$ python3 -q
>>> import numpy as np
>>> np.set_printoptions(precision=3, suppress=True, linewidth=100, legacy="1.25")
>>> F = np.loadtxt("mat.csv", delimiter=",")
>>> F
array([[ 0.1  , -1.   , -0.8  , -0.6  ,  1.2  ,  0.9  ,  0.693, -1.6  ],
       [-1.2  ,  1.4  , -0.9  ,  1.4  ,  1.1  ,  1.   , -1.444, -0.5  ],
       [-0.4  , -0.6  , -2.1  ,  1.7  ,  0.1  ,  0.6  , -1.713, -1.1  ],
       [-0.1  , -2.3  , -1.3  , -1.1  ,  2.1  , -0.7  ,  1.011,  0.2  ],
       [ 1.   , -0.7  , -1.   , -1.2  ,  1.9  , -2.3  ,  1.416, -0.2  ],
       [-1.9  , -1.8  ,  0.4  ,  0.3  ,  0.3  ,  0.9  , -0.799, -0.6  ],
       [-0.3  , -0.5  , -0.5  , -0.6  , -0.9  , -0.1  ,  0.088, -3.   ],
       [ 1.   , -0.2  , -0.5  ,  0.2  , -1.2  ,  0.3  , -0.54 ,  0.3  ],
       [-0.7  ,  0.5  , -0.2  ,  0.2  ,  0.3  ,  0.1  , -0.245, -0.6  ],
       [ 0.3  , -0.7  ,  0.3  ,  3.1  ,  0.2  ,  0.2  , -2.949, -1.3  ],
       [ 0.1  , -1.4  , -1.8  ,  1.   ,  1.4  , -0.6  , -1.132,  0.3  ],
       [ 0.8  ,  0.7  ,  0.6  , -0.5  ,  0.3  ,  0.1  ,  0.573, -0.5  ],
       [-1.3  , -1.2  ,  1.4  , -0.3  , -0.7  , -0.3  , -0.004, -1.1  ],
       [-0.8  , -0.3  ,  0.8  , -0.7  , -0.8  , -2.8  ,  0.713,  0.2  ],
       [ 0.5  , -0.1  ,  0.9  , -0.4  ,  0.9  ,  1.4  ,  0.331, -0.2  ],
       [-0.2  ,  1.3  ,  0.2  ,  0.2  , -0.4  , -0.6  , -0.713,  1.7  ],
       [ 0.4  , -0.9  , -0.1  , -0.3  ,  0.3  ,  0.5  , -0.046,  0.3  ],
       [-1.1  , -2.2  , -1.   ,  1.6  , -0.7  , -0.9  , -1.494,  0.1  ],
       [ 0.   , -1.4  ,  0.6  ,  1.5  , -0.2  ,  1.3  , -1.762,  0.9  ],
       [ 0.5  , -0.4  , -0.3  ,  1.   , -0.6  ,  0.7  , -0.971,  0.   ],
       [ 1.9  ,  0.9  , -1.8  , -1.3  , -0.4  ,  0.4  ,  1.304, -0.8  ],
       [-0.8  ,  0.6  ,  1.3  ,  2.   ,  1.3  , -0.3  , -1.574,  0.1  ],
       [-0.8  ,  1.9  ,  1.1  ,  0.9  , -0.6  ,  0.5  , -1.016,  1.   ],
       [ 0.   ,  0.3  ,  1.1  , -1.4  ,  1.2  ,  1.2  ,  1.319, -0.4  ],
       [-1.6  ,  1.5  ,  1.   ,  0.3  , -0.1  , -1.4  , -0.1  , -0.8  ],
       [-0.6  ,  0.2  , -1.2  ,  0.3  , -1.2  ,  1.3  ,  0.21 ,  0.2  ]])
>>> proj = F @ np.linalg.solve(F.T @ F, F.T)
>>> print(np.trace(proj))
8.0
>>> np.round(np.linalg.eigvalsh(proj), 3) + 0
array([0., 0., 0., 0., 0., 0., 0., 0., 0., 0., 0., 0., 0., 0., 0., 0., 0., 0., 1., 1., 1., 1., 1.,
       1., 1., 1.])
>>> print(np.allclose(proj @ proj, proj))
True
>>> print(proj @ F[:, 6])
[ 0.693 -1.444 -1.713  1.011  1.416 -0.799  0.088 -0.54  -0.245 -2.949 -1.132  0.573 -0.004  0.713
  0.331 -0.713 -0.046 -1.494 -1.762 -0.971  1.304 -1.574 -1.016  1.319 -0.1    0.21 ]
>>> M2 = np.c_[F[:, :5] @ np.array([[3, 7, 4, -5, 4],
...     [-4, 6, 4, 3, 6],
...     [7, 2, -8, -9, 2],
...     [-7, 3, -3, -9, 3],
...     [1, 2, 9, 2, -2]]), np.array([1, 1, 1, 1, 1, 1, 2, 0, 0, 0, 2, 2, 1, 0, 0, 0, 0, 2, 2, 1, 1, 2, 1, 2, 1, 2])]
>>> M2
array([[  4.1,  -6.3,  15.4,  11.5, -11.4,   1. ],
       [-24.2,   4.6,  13.7,   7.9,   3.8,   1. ],
       [-25.3,  -5.3,   8.6,   4. ,  -4.5,   1. ],
       [  9.6, -16.2,  23. ,  19.4, -24.3,   1. ],
       [  9.1,   1. ,  29.9,  16.5,  -9.6,   1. ],
       [  2.5, -21.8, -16.2,  -1.6, -17.3,   1. ],
       [  0.9,  -9.7,  -5.5,   8.1,  -5.2,   2. ],
       [ -2.3,   3. ,  -4.2,  -5.3,   4.8,   0. ],
       [ -6.6,  -1.1,   2.9,   5.6,  -0.2,   0. ],
       [-15.7,   8.2, -11.5, -33.8,   6.5,   0. ],
       [-12.3,  -5.5,  18.8,   5.3, -11.4,   2. ],
       [  7.6,  10.1,   5.4,  -2.2,   6.5,   2. ],
       [ 12.1, -15.8, -26.6,  -8.4,  -9.1,   1. ],
       [  8.5,  -9.5, -15.9,   0.6,  -3.9,   0. ],
       [ 11.9,   5.3,   3.7,  -5.5,   0.2,   0. ],
       [ -6.2,   6.6,  -1.4,   0.5,   8.8,   0. ],
       [  6.5,  -3.1,   2.4,  -0.5,  -5.5,   0. ],
       [-13.4, -19.5, -16.3,  -7.9, -13.4,   2. ],
       [ -0.9,  -3.1, -16.7, -23.5,  -2.3,   2. ],
       [ -6.6,   2.3,  -5.6, -11.2,   3.2,   1. ],
       [ -1.8,  10.4,  25.9,  20.3,   6.3,   1. ],
       [ -8.4,   9.2,  -5.5, -21.3,   6.4,   2. ],
       [ -9.2,   9.5, -12.5,  -9.5,  14.3,   1. ],
       [ 17.5,   2.2,   7.4,   6. ,  -2.6,   2. ],
       [ -6. ,   0.5, -10.2,   0.6,   5.7,   1. ],
       [-14.3,  -6.9,  -3.7,   9.3,  -0.3,   2. ]])
>>> np.round(np.linalg.norm(M2 - F @ np.linalg.lstsq(F, M2)[0], axis=0), 3) + 0
array([0.   , 0.   , 0.   , 0.   , 0.   , 5.595])
>>> np.round(np.linalg.lstsq(F, M2[:, 0])[0], 3) + 0
array([ 3., -4.,  7., -7.,  1.,  0.,  0.,  0.])
>>> print(np.linalg.matrix_rank(np.c_[F, M2]))
9
>>> Ac = (F - F.mean(axis=0)) / F.std(axis=0)
>>> np.argwhere(np.abs(Ac) > 2)
array([[ 3,  4],
       [ 4,  5],
       [ 6,  7],
       [ 9,  3],
       [ 9,  6],
       [13,  5],
       [15,  7],
       [20,  0]])
>>> Ac.std(axis=0)
array([1., 1., 1., 1., 1., 1., 1., 1.])
>>> beta = np.linalg.lstsq(np.delete(Ac, 3, axis=1), Ac[:, 3])[0]
>>> beta
array([-0.001,  0.069, -0.035,  0.055, -0.038, -0.999, -0.011])
>>> print(round(1 - np.var(Ac[:, 3] - np.delete(Ac, 3, axis=1) @ beta), 3))
0.955
>>> np.abs(beta).argmax()
5
>>> z = F[:, 7] > np.median(F[:, 7])
>>> u = F[z].mean(axis=0) - F[~z].mean(axis=0)
>>> z.astype(int)
array([0, 0, 0, 1, 0, 0, 0, 1, 0, 0, 1, 0, 0, 1, 0, 1, 1, 1, 1, 1, 0, 1, 1, 0, 0, 1])
>>> print(u.round(3) + 0)
[ 0.    -0.332 -0.069  0.5   -0.436 -0.301 -0.5    1.349]
>>> print(np.argsort(-np.abs(u).round(6), kind="stable"))
[7 6 3 4 1 5 2 0]
>>> np.round((((F - F.mean(axis=0)) @ u > 0) == z).mean(), 3)
0.885
>>> D = np.linalg.norm(F[:, None] - F[None], axis=-1)
>>> np.flatnonzero(D[23] < D.mean() / 2)
array([14, 23])
>>> (D + 1e9 * np.eye(26)).round(6).argmin(axis=1)
array([16,  8, 19,  4,  3, 12,  0, 19, 11,  2,  2, 14,  5, 24, 23, 22, 14, 10, 19,  7, 11,  1, 15,
       14,  8,  7])
>>> D.shape
(26, 26)
